In [1]: import numpy as np

In [2]: np.set_printoptions(precision=2, suppress=True, linewidth=160, legacy="1.25")

In [3]: arr = np.load("mat.npy")

In [4]: arr
Out[4]: 
array([[1., 3., 0.],
       [3., 1., 3.],
       [0., 3., 0.]])

In [5]: round(np.linalg.norm(arr, "nuc"), 2)
Out[5]: 9.07

In [6]: np.round(np.linalg.norm(arr[2] - arr[0]), 2)
Out[6]: 1.0

In [7]: round(float(np.linalg.norm(arr, 2)), 2)
Out[7]: 5.03

In [8]: x = np.array([3, 3, -5])

In [9]: a = np.maximum(arr @ x, 0)

In [10]: np.flatnonzero(a > 1e-9)
Out[10]: array([0, 2])

In [11]: np.tanh(arr @ x)
Out[11]: array([ 1., -1.,  1.])

In [12]: arr.T @ a
Out[12]: array([12., 63.,  0.])

In [13]: a
Out[13]: array([12.,  0.,  9.])

In [14]: np.maximum(arr @ x, 0) - np.maximum(-arr @ x, 0)
Out[14]: array([12., -3.,  9.])

In [15]: arr * (a > 1e-9)[:, None]
Out[15]: 
array([[1., 3., 0.],
       [0., 0., 0.],
       [0., 3., 0.]])

In [16]: data = np.load("sample1.npy")

In [17]: data
Out[17]: 
array([[ 0. ,  1.4,  0.5,  1. ,  1.8],
       [-0.5, -0.2, -1.3, -1.1, -3.9],
       [-0.6, -1.1, -1.2, -0.1,  3.3],
       [ 1.4, -0.2,  0.2,  0. ,  1.5]])

In [18]: M2 = data / np.linalg.norm(data, axis=1, keepdims=True)

In [19]: gram = M2 @ M2.T

In [20]: round(np.degrees(np.arccos(np.clip(gram[3, 0], -1, 1))), 2)
Out[20]: 61.38

In [21]: np.linalg.norm(M2, axis=1)
Out[21]: array([1., 1., 1., 1.])

In [22]: ang = np.radians(90)

In [23]: r_ = np.eye(5)

In [24]: r_[0, 0] = r_[1, 1] = np.cos(ang)

In [25]: r_[0, 1], r_[1, 0] = -np.sin(ang), np.sin(ang)

In [26]: r_.round(2) + 0
Out[26]: 
array([[ 0., -1.,  0.,  0.,  0.],
       [ 1.,  0.,  0.,  0.,  0.],
       [ 0.,  0.,  1.,  0.,  0.],
       [ 0.,  0.,  0.,  1.,  0.],
       [ 0.,  0.,  0.,  0.,  1.]])

In [27]: M2 = data @ r_.T

In [28]: M2.round(2) + 0
Out[28]: 
array([[-1.4,  0. ,  0.5,  1. ,  1.8],
       [ 0.2, -0.5, -1.3, -1.1, -3.9],
       [ 1.1, -0.6, -1.2, -0.1,  3.3],
       [ 0.2,  1.4,  0.2,  0. ,  1.5]])

In [29]: np.allclose(data @ data.T, M2 @ M2.T)
Out[29]: True

In [30]: np.allclose(np.linalg.norm(data, axis=1), np.linalg.norm(M2, axis=1))
Out[30]: True

In [31]: round(float(np.linalg.det(r_)), 2), np.trace(r_)
Out[31]: (1.0, 3.0)

In [32]: np.abs(M2 - data).max(axis=0)
Out[32]: array([1.7, 1.6, 0. , 0. , 0. ])

In [33]: x = np.array([7, 9, -3, -4, 8])

In [34]: (data @ x).argmax()
Out[34]: 0

In [35]: np.linalg.norm(data @ x) <= np.linalg.norm(data, 2) * np.linalg.norm(x) + 1e-9
Out[35]: True

In [36]: (data * x).sum(axis=1)
Out[36]: array([ 21.5, -28.2,  16.3,  19.4])

In [37]: data @ (2 * x)
Out[37]: array([ 43. , -56.4,  32.6,  38.8])

In [38]: data @ np.ones(5)
Out[38]: array([ 4.7, -7. ,  0.3,  2.9])

In [39]: data @ np.eye(5)[0]
Out[39]: array([ 0. , -0.5, -0.6,  1.4])

In [40]: np.sign((data @ x).round(6))
Out[40]: array([ 1., -1.,  1.,  1.])

In [41]: M2 = np.array([[0, -3], [-2, 9]])

In [42]: basis = np.kron(M2, data)

In [43]: np.linalg.matrix_rank(basis)
Out[43]: 8

In [44]: np.round(np.linalg.norm(basis, 2), 2), round(np.linalg.norm(M2, 2) * np.linalg.norm(data, 2), 2)
Out[44]: (55.66, 55.66)

In [45]: feats = np.load("m.npy")

In [46]: feats
Out[46]: 
array([[-1.4, -9. ],
       [ 0.8,  3. ]])

In [47]: np.allclose(feats, feats.T)
Out[47]: False

In [48]: np.linalg.matrix_power(feats, 2)
Out[48]: 
array([[ -5.24, -14.4 ],
       [  1.28,   1.8 ]])

In [49]: round(float(np.linalg.det(feats)), 2)
Out[49]: 3.0

In [50]: np.linalg.determinant(feats)
AttributeError: module 'numpy.linalg' has no attribute 'determinant'


In [51]: (feats - feats.T) / 2
Out[51]: 
array([[ 0. , -4.9],
       [ 4.9,  0. ]])

In [52]: round(np.abs(np.linalg.eigvals(feats)).max(), 2)
Out[52]: 1.73

In [53]: np.sort(np.abs(np.linalg.eigvals(feats)))
Out[53]: array([1.73, 1.73])

In [54]: x = np.array([1, -1])

In [55]: y = feats @ x

In [56]: y
Out[56]: array([ 7.6, -2.2])

In [57]: np.linalg.solve(feats, y + feats[:, 0])
Out[57]: array([ 2., -1.])

In [58]: np.linalg.solve(feats, feats[:, 1])
Out[58]: array([-0.,  1.])

In [59]: np.linalg.solve(feats, y[:-1])
ValueError: solve1: Input operand 1 has a mismatch in its core dimension 0, with gufunc signature (m,m),(m)->(m) (size 1 is different from 2)


In [60]: rng = np.random.default_rng(418)

In [61]: X = np.array([[3, 2, 3], [-1, -2, -2], [-1, -1, -2]]) * (rng.random((3, 3)) < 0.3)

In [62]: X
Out[62]: 
array([[ 0,  0,  3],
       [-1,  0,  0],
       [ 0,  0, -2]])

In [63]: M2 = X + rng.integers(-2, 3, (3, 2)) @ rng.integers(-2, 3, (2, 3))

In [64]: M2
Out[64]: 
array([[-2,  1, -2],
       [ 1, -2,  6],
       [ 1,  2, -2]])

In [65]: np.round(np.linalg.svd(M2 - X, compute_uv=False), 2) + 0
Out[65]: array([8.59, 2.3 , 0.  ])

In [66]: M2 - X
Out[66]: 
array([[-2,  1, -5],
       [ 2, -2,  6],
       [ 1,  2,  0]])

In [67]: np.linalg.matrix_rank(M2 - X, tol=1e-8)
Out[67]: 2
